$ ipython --no-banner

In [1]: import numpy as np

In [2]: import numpy.linalg as la

In [3]: np.set_printoptions(suppress=True, linewidth=100)

In [4]: W0 = np.loadtxt("case13.csv", delimiter=",")

In [5]: print(W0)
[[10. 10.  8.  4.  6. 11. 10.  7.  6.  6.  7. 10.  5.]
 [ 5.  5.  3.  3.  3.  6.  3.  3.  3.  0.  4.  3.  3.]
 [ 0.  0.  0.  0.  0.  0.  0.  0.  0.  0.  0.  0.  0.]
 [ 2.  3.  1.  3.  2.  3.  3.  0.  0.  0.  1.  2.  0.]
 [10.  9.  5.  7.  6.  6.  8.  4.  7.  6.  9.  5.  4.]
 [ 9. 10.  6.  6.  5.  8.  6.  8.  3.  3.  8.  7.  5.]
 [ 9.  8.  8.  6.  7.  6. 11.  8.  4.  6.  8.  6.  7.]
 [ 1.  2.  4.  2.  3.  2.  5.  1.  4.  0.  2.  3.  5.]
 [ 3.  1.  2.  0.  1.  1.  3.  2.  1.  2.  3.  0.  3.]
 [ 9.  7. 11.  9. 10.  8. 12.  9.  7.  1. 11.  6. 11.]
 [ 4.  4.  6.  4.  6.  3.  6.  5.  2.  2.  6.  1.  7.]
 [15. 10. 11.  8.  9. 13. 12. 11. 12.  6. 13.  9. 10.]
 [ 6.  5.  8.  3.  4.  5.  8.  4.  5.  3.  7.  7.  7.]
 [ 3.  3.  0.  3.  0.  1.  1.  1.  3.  2.  2.  2.  1.]
 [ 7.  7.  6.  5.  6.  5.  7.  4.  9.  7.  7.  6.  3.]
 [ 9.  8.  9.  6.  6. 10. 15.  7.  7.  5.  9.  9.  5.]
 [10.  7.  6.  4.  8.  9.  6.  8.  8.  3.  8.  5.  5.]
 [ 2.  1.  2.  0.  0.  1.  3.  2.  2.  3.  2.  2.  0.]
 [ 5.  6.  4.  6.  3.  2.  6.  5.  3.  1.  5.  5.  5.]
 [ 7.  5.  8.  5.  6.  6.  7. 10.  8.  0. 10.  3. 10.]
 [12.  7.  9.  5.  9. 10.  7.  9.  9.  3. 12.  5.  7.]
 [14. 13. 11.  9. 10. 16. 15. 10. 11.  7. 12. 11.  8.]
 [12. 14.  5. 10.  7. 10. 10.  4.  6.  7.  8. 11.  1.]
 [ 8.  9.  8.  5.  7.  7.  5.  8.  6.  4. 11.  5.  5.]
 [ 8.  6.  6.  6.  6.  5.  8.  6. 11.  4.  9.  5.  6.]
 [11.  7.  5.  6.  3.  5.  7.  5.  5.  5.  9.  5.  6.]
 [ 9.  4. 10.  5.  9.  6.  9. 10.  5.  3. 11.  2. 11.]
 [ 5.  5.  3.  3.  3.  6.  3.  3.  3.  0.  4.  3.  3.]
 [ 2.  3.  1.  3.  2.  3.  3.  0.  0.  0.  1.  2.  0.]
 [11.  8.  8.  6.  6.  4.  7.  9.  6.  7. 11.  7.  4.]
 [ 5.  1.  4.  1.  4.  4.  6.  5.  3.  2.  5.  0.  5.]
 [ 0.  1.  2.  1.  3.  2.  2.  0.  1.  0.  0.  1.  2.]
 [11.  8.  8.  6.  6.  4.  7.  9.  6.  7. 11.  7.  4.]]

In [6]: # row 27 repeats row 1

In [7]: cov = np.cov(W0, rowvar=False)

In [8]: print(np.round(np.polyfit(W0[:, 1], W0[:, 12], 1), 2))
[0.3  3.02]

In [9]: print(np.median(W0, axis=0))
[8. 6. 6. 5. 6. 5. 7. 5. 5. 3. 8. 5. 5.]

In [10]: print(cov.shape)
(13, 13)

In [11]: print(np.argwhere(np.triu(np.abs(np.corrcoef(W0.T)) > 0.8, 1)))
[[ 0  1]
 [ 0  2]
 [ 0  3]
 [ 0  4]
 [ 0  5]
 [ 0  7]
 [ 0  8]
 [ 0 10]
 [ 0 11]
 [ 1  3]
 [ 1  5]
 [ 1 11]
 [ 2  4]
 [ 2  6]
 [ 2  7]
 [ 2 10]
 [ 2 12]
 [ 4  7]
 [ 4 10]
 [ 7 10]
 [ 7 12]
 [ 8 10]]

In [12]: C = W0[[11, 6]].astype(float)

In [13]: for _ in range(6):
    ...:     z = la.norm(W0[:, None] - C, axis=-1).argmin(axis=1)
    ...:     C = np.array([W0[z == j].mean(axis=0) for j in range(2)])
    ...: 

In [14]: print(z)
[0 1 1 1 0 0 0 1 1 0 1 0 0 1 0 0 0 1 1 0 0 0 0 0 0 0 0 1 1 0 1 1 0]

In [15]: print(np.bincount(z))
[20 13]

In [16]: print(np.abs(C[1] - C[0]).argmax())
0

In [17]: J = np.load("arr.npy")

In [18]: print(J)
[[ 1  0  0  0  0  0  0  0  0]
 [-1  1  0  0  0  0  0  0  0]
 [ 2  3  1  0  0  0  0  0  0]
 [-2  1 -2  1  0  0  0  0  0]
 [-1  3  2  1  1  0  0  0  0]
 [ 2 -3 -1 -3 -1  1  0  0  0]
 [ 2 -3 -2 -1 -3  0  1  0  0]
 [ 1  0  0 -3  3  0 -1  1  0]
 [-1  0 -1  2  1  1 -1  0  1]]

In [19]: print(np.argsort(-la.norm(J, axis=0).round(6), kind="stable")[:3])
[1 3 0]

In [20]: print(la.cond(J) > 100)
True

In [21]: print(np.round(np.abs(la.svd(J)[2][-1]), 2))
[0.01 0.01 0.06 0.12 0.22 0.19 0.42 0.6  0.59]

In [22]: print(np.round(la.norm(J, 2) / la.norm(J), 2))
0.73

In [23]: Ac = (W0 - W0.mean(axis=0)) / W0.std(axis=0)

In [24]: print(np.argwhere(np.abs(Ac) > 2))
[[ 9 12]
 [11  5]
 [11  8]
 [15  6]
 [21  1]
 [21  5]
 [21  6]
 [21 11]
 [22  1]
 [22  3]
 [22 11]
 [26 12]]

In [25]: b = la.lstsq(np.delete(Ac, 8, axis=1), Ac[:, 8])[0]

In [26]: print(b.round(2))
[-1.93 -2.02 -3.18  0.13  1.    1.07 -0.41  0.08  0.8   2.82  2.16  0.99]

In [27]: x0 = np.array([-2, 4, -2, -3, 5, 2, -5, 2, -2, -5, 0, 1, -4])

In [28]: y = W0 @ x0

In [29]: b, lr = np.zeros(13), 1 / la.norm(W0, 2) ** 2

In [30]: for i in range(150):
    ...:     b -= lr * W0.T @ (W0 @ b - y)
    ...:     if i % 50 == 0: print(i, round(la.norm(W0 @ b - y), 2))
    ...: 
0 105.82
50 73.75
100 54.68

In [31]: print(np.round(la.cond(W0), 2))
185.76

In [32]: left, sigma, Vh = la.svd(J)

In [33]: print(sigma.round(2))
[8.28 5.45 4.13 2.33 2.16 1.18 0.39 0.22 0.01]

In [34]: print(np.argmax(sigma[:-1] / (sigma[1:] + 1e-6)) + 1)
8

In [35]: other = left[:, :8] @ np.diag(sigma[:8]) @ Vh[:8]

In [36]: print(la.matrix_rank(other))
8

In [37]: print(np.round(la.norm(J - other, 2), 2), round(float(sigma[8]), 2))
0.01 0.01

In [38]: print(round(la.norm(J - other) / la.norm(J), 2))
0.0

In [39]: X = np.loadtxt("layer18.csv", delimiter=",")

In [40]: print(X)
[[-0.5  0.9  1.1  1.4  0.7]
 [-1.2 -0.1  0.2 -0.8  0.2]
 [-1.8  1.1  1.3  0.7  0.3]
 [-0.3  0.5 -1.6 -0.9 -0.5]
 [ 0.7  0.6 -0.7 -1.  -0.5]
 [-1.1 -0.7 -1.7  0.1  0.3]
 [ 1.2  1.6 -0.6  1.3 -1.3]
 [ 9.  -7.   0.   6.  -6. ]
 [-0.3 -0.6  1.6  0.3 -1.4]
 [-0.8 -1.5 -0.8  0.  -0.5]
 [-0.1  0.1 -1.3 -1.   0.6]
 [-0.3 -0.6 -0.4 -0.7 -1.7]
 [-1.4  0.3  0.4 -0.9 -1.3]
 [-0.2 -0.1 -0.3  1.2  0.9]
 [-0.8  0.3  0.6  1.3  0.1]
 [-0.1  1.4 -0.9  1.1 -0.7]
 [ 0.3  0.5  1.   0.6  0.2]
 [ 0.1 -0.1 -0.7 -0.1  0.7]
 [-0.9 -2.8  1.   0.7 -0.9]
 [ 0.3 -0.8 -0.6 -0.4 -0.4]]

In [41]: dist = la.norm(X[:, None] - X[None], axis=-1)

In [42]: print(np.flatnonzero(dist[0] < dist.mean() / 2))
[ 0  2 13 14 16]

In [43]: print(np.unravel_index(dist.round(6).argmax(), dist.shape))
(np.int64(2), np.int64(7))
